% ipython --no-banner

In [1]: import numpy as np

In [2]: from numpy import linalg as LA

In [3]: np.set_printoptions(suppress=True, linewidth=200)

In [4]: def rnd(a):
   ...:     return np.round(a, 3) + 0
   ...: 

In [5]: K = np.loadtxt("w.csv", delimiter=",")

In [6]: K
Out[6]: 
array([[0., 0., 0., 0., 0., 0., 0., 0., 0.],
       [0., 0., 0., 0., 3., 0., 0., 1., 0.],
       [0., 3., 1., 1., 0., 0., 0., 0., 3.],
       [0., 0., 0., 1., 2., 0., 3., 0., 0.],
       [2., 0., 0., 0., 0., 0., 3., 0., 0.],
       [1., 0., 0., 0., 0., 0., 3., 0., 0.],
       [0., 0., 0., 0., 0., 0., 2., 0., 0.],
       [0., 2., 3., 1., 0., 0., 0., 0., 0.],
       [0., 3., 0., 0., 0., 0., 1., 0., 0.],
       [0., 0., 0., 0., 0., 0., 3., 0., 0.],
       [0., 0., 2., 0., 0., 0., 2., 0., 0.]])

In [7]: # rows and columns are dependent

In [8]: rk = LA.matrix_rank(K)

In [9]: print(rk)
8

In [10]: ns = LA.svd(K)[2][rk:].T

In [11]: rnd(ns[:, 0] / ns[np.abs(ns[:, 0]).round(6).argmax(), 0])
Out[11]: array([0., 0., 0., 0., 0., 1., 0., 0., 0.])

In [12]: rnd(K @ ns)
Out[12]: 
array([[0.],
       [0.],
       [0.],
       [0.],
       [0.],
       [0.],
       [0.],
       [0.],
       [0.],
       [0.],
       [0.]])

In [13]: [round(float(x), 3) for x in LA.svd(K, compute_uv=False)[:3]]
Out[13]: [7.04, 5.648, 3.625]

In [14]: A = np.load("mat.npy")

In [15]: rnd(A)
Out[15]: 
array([[-0.21 ,  3.349,  0.046,  2.139,  3.976, -0.582],
       [-1.893,  1.877, -0.618, -1.016, -2.689, -1.756],
       [ 1.741,  5.264,  6.384,  6.005,  0.982,  3.563],
       [ 0.642,  0.143,  0.549, -0.215, -0.886,  0.096],
       [-2.936,  3.38 , -1.393, -0.555, -1.261, -2.664],
       [ 0.365,  4.52 ,  3.548,  3.885,  1.04 ,  1.456],
       [ 0.602,  2.253,  0.886,  1.855,  2.54 ,  0.244],
       [-0.759,  1.221, -0.626, -0.539, -0.585, -1.193],
       [-0.787,  4.075,  2.343,  2.288, -0.896,  0.278],
       [-1.019,  2.248, -0.29 ,  0.229,  0.017, -1.155],
       [-0.115, -2.025, -3.587, -3.14 ,  0.779, -2.351],
       [ 0.149,  2.258,  2.382,  1.407, -1.8  ,  0.765],
       [ 1.061,  2.206,  1.278,  2.267,  3.039,  0.67 ],
       [-0.651, -0.506, -3.469, -2.157,  1.975, -2.56 ],
       [ 1.087, -0.621, -0.682, -0.534,  1.383, -0.298],
       [ 3.149,  7.345,  9.847,  9.495,  2.445,  5.998],
       [-0.731,  1.684,  1.148, -0.048, -3.122, -0.292],
       [ 0.279,  1.204, -0.167,  0.483,  1.579, -0.444],
       [ 3.869,  2.749,  4.352,  5.618,  6.399,  3.611],
       [-3.076,  5.012,  0.453,  0.935, -2.112, -1.812],
       [ 3.043,  1.092,  3.233,  3.135,  2.847,  2.638],
       [-2.351,  3.439, -1.803,  0.089,  1.433, -2.577],
       [-2.928,  2.75 , -2.368, -1.179, -0.548, -3.148],
       [ 0.071,  2.383,  2.197,  1.454, -1.413,  0.634]])

In [16]: # rows and columns are dependent

In [17]: rk = LA.matrix_rank(A)

In [18]: rk
Out[18]: np.int64(4)

In [19]: ns = LA.svd(A)[2][rk:].T

In [20]: rnd(ns @ ns.T)
Out[20]: 
array([[ 0.1  ,  0.   , -0.2  ,  0.2  , -0.1  ,  0.   ],
       [ 0.   ,  0.143, -0.143, -0.143,  0.   ,  0.286],
       [-0.2  , -0.143,  0.543, -0.257,  0.2  , -0.286],
       [ 0.2  , -0.143, -0.257,  0.543, -0.2  , -0.286],
       [-0.1  ,  0.   ,  0.2  , -0.2  ,  0.1  ,  0.   ],
       [ 0.   ,  0.286, -0.286, -0.286,  0.   ,  0.571]])

In [21]: LA.cond(A) > 100
Out[21]: np.True_

In [22]: LA.matrix_rank(A, rtol=0.1)
Out[22]: np.int64(3)

In [23]: rnd(LA.norm(A, 2) / LA.norm(A))
Out[23]: np.float64(0.842)

In [24]: print([round(float(x), 3) for x in LA.svd(A, compute_uv=False)[:3]])
[26.929, 13.8, 10.18]

In [25]: W1 = np.array([[5, -4, 3, -4, 2],
    ...:     [4, 2, -1, -4, 5],
    ...:     [0, 2, -2, -2, 2],
    ...:     [3, 1, 1, -4, 0],
    ...:     [-3, -1, 1, -4, -1],
    ...:     [-2, 3, 2, 4, -3],
    ...:     [0, 4, 2, 3, -1],
    ...:     [3, -4, 2, -2, -3],
    ...:     [3, 1, 3, -3, -4]])

In [26]: c = np.array([3, 6, 0, 4, 4])

In [27]: act = np.maximum(K @ W1 + c, 0)

In [28]: print((act > 0).astype(int))
[[1 1 0 1 1]
 [0 0 1 0 0]
 [1 1 1 0 1]
 [0 1 1 1 0]
 [1 1 1 1 1]
 [1 1 1 1 1]
 [1 1 1 1 1]
 [1 1 0 0 1]
 [1 1 0 0 1]
 [1 1 1 1 1]
 [1 1 0 1 1]]

In [29]: basis = np.array([[-3, -3], [3, 2], [-1, 1], [1, -3], [3, -3]])

In [30]: W1 @ basis
Out[30]: 
array([[-28, -14],
       [  6, -12],
       [ 12,   2],
       [-11,   6],
       [ -2,  23],
       [  8,  11],
       [ 10,   4],
       [-34,   0],
       [-24,  17]])

In [31]: act @ basis
Out[31]: 
array([[ 25., -21.],
       [ -5.,   5.],
       [ -5., -67.],
       [ 43.,  40.],
       [ -1., -37.],
       [ 27., -23.],
       [ 45., -13.],
       [ 69., -68.],
       [ 57., -67.],
       [ 55.,  -9.],
       [ 69.,  -9.]])

In [32]: Uu, sigma, VT = LA.svd(A)

In [33]: vecs = VT[:(sigma > 1e-8).sum()]

In [34]: rng = np.random.default_rng(3465)

In [35]: x = A[6] + 2 * A[20] + rng.integers(2) * np.eye(6)[3]

In [36]: rnd(x)
Out[36]: array([6.688, 4.437, 7.352, 8.125, 8.234, 5.52 ])

In [37]: rnd(vecs.T @ vecs)
Out[37]: 
array([[ 0.9  ,  0.   ,  0.2  , -0.2  ,  0.1  ,  0.   ],
       [ 0.   ,  0.857,  0.143,  0.143,  0.   , -0.286],
       [ 0.2  ,  0.143,  0.457,  0.257, -0.2  ,  0.286],
       [-0.2  ,  0.143,  0.257,  0.457,  0.2  ,  0.286],
       [ 0.1  ,  0.   , -0.2  ,  0.2  ,  0.9  ,  0.   ],
       [ 0.   , -0.286,  0.286,  0.286,  0.   ,  0.429]])

In [38]: LA.matrix_rank(np.vstack([A, x]))
Out[38]: np.int64(4)

In [39]: rnd(LA.norm(x - vecs.T @ vecs @ x))
Out[39]: np.float64(0.0)

In [40]: rnd(np.diag(vecs.T @ vecs))
Out[40]: array([0.9  , 0.857, 0.457, 0.457, 0.9  , 0.429])

In [41]: W0 = np.load("layer17.npy")

In [42]: rnd(W0)
Out[42]: 
array([[-0.278,  0.108, -0.624, -0.28 ,  0.37 ,  0.233,  0.02 ,  0.057,  0.132, -0.468, -0.111],
       [ 0.675, -0.309, -0.114, -0.27 , -0.242,  0.309, -0.148, -0.202, -0.243, -0.295, -0.004],
       [-0.079,  0.074, -0.174,  0.065, -0.34 , -0.061,  0.558, -0.58 ,  0.225, -0.108,  0.352],
       [ 0.278,  0.858, -0.084,  0.191,  0.029,  0.159,  0.019, -0.048, -0.334,  0.038, -0.021],
       [ 0.199,  0.033, -0.114, -0.002, -0.239,  0.492,  0.296,  0.413,  0.496,  0.34 , -0.166],
       [ 0.437,  0.112, -0.218,  0.171, -0.051, -0.641, -0.121,  0.178,  0.439, -0.242, -0.093],
       [ 0.079, -0.107,  0.163,  0.633,  0.3  ,  0.381, -0.218, -0.06 ,  0.264, -0.268,  0.357],
       [ 0.079,  0.026,  0.418,  0.023,  0.253,  0.054,  0.257, -0.354,  0.177, -0.203, -0.698],
       [-0.079, -0.259, -0.52 ,  0.544, -0.121,  0.   , -0.092, -0.211, -0.218,  0.268, -0.416],
       [ 0.278, -0.241, -0.077,  0.124,  0.47 , -0.139,  0.634,  0.267, -0.33 ,  0.042,  0.143],
       [-0.238, -0.013,  0.15 ,  0.257, -0.489,  0.029,  0.2  ,  0.412, -0.254, -0.566, -0.14 ]])

In [43]: # keeps lengths

In [44]: rnd(LA.norm(W0, axis=0))
Out[44]: array([1., 1., 1., 1., 1., 1., 1., 1., 1., 1., 1.])

In [45]: print(rnd(W0 @ W0.T))
[[1. 0. 0. 0. 0. 0. 0. 0. 0. 0. 0.]
 [0. 1. 0. 0. 0. 0. 0. 0. 0. 0. 0.]
 [0. 0. 1. 0. 0. 0. 0. 0. 0. 0. 0.]
 [0. 0. 0. 1. 0. 0. 0. 0. 0. 0. 0.]
 [0. 0. 0. 0. 1. 0. 0. 0. 0. 0. 0.]
 [0. 0. 0. 0. 0. 1. 0. 0. 0. 0. 0.]
 [0. 0. 0. 0. 0. 0. 1. 0. 0. 0. 0.]
 [0. 0. 0. 0. 0. 0. 0. 1. 0. 0. 0.]
 [0. 0. 0. 0. 0. 0. 0. 0. 1. 0. 0.]
 [0. 0. 0. 0. 0. 0. 0. 0. 0. 1. 0.]
 [0. 0. 0. 0. 0. 0. 0. 0. 0. 0. 1.]]
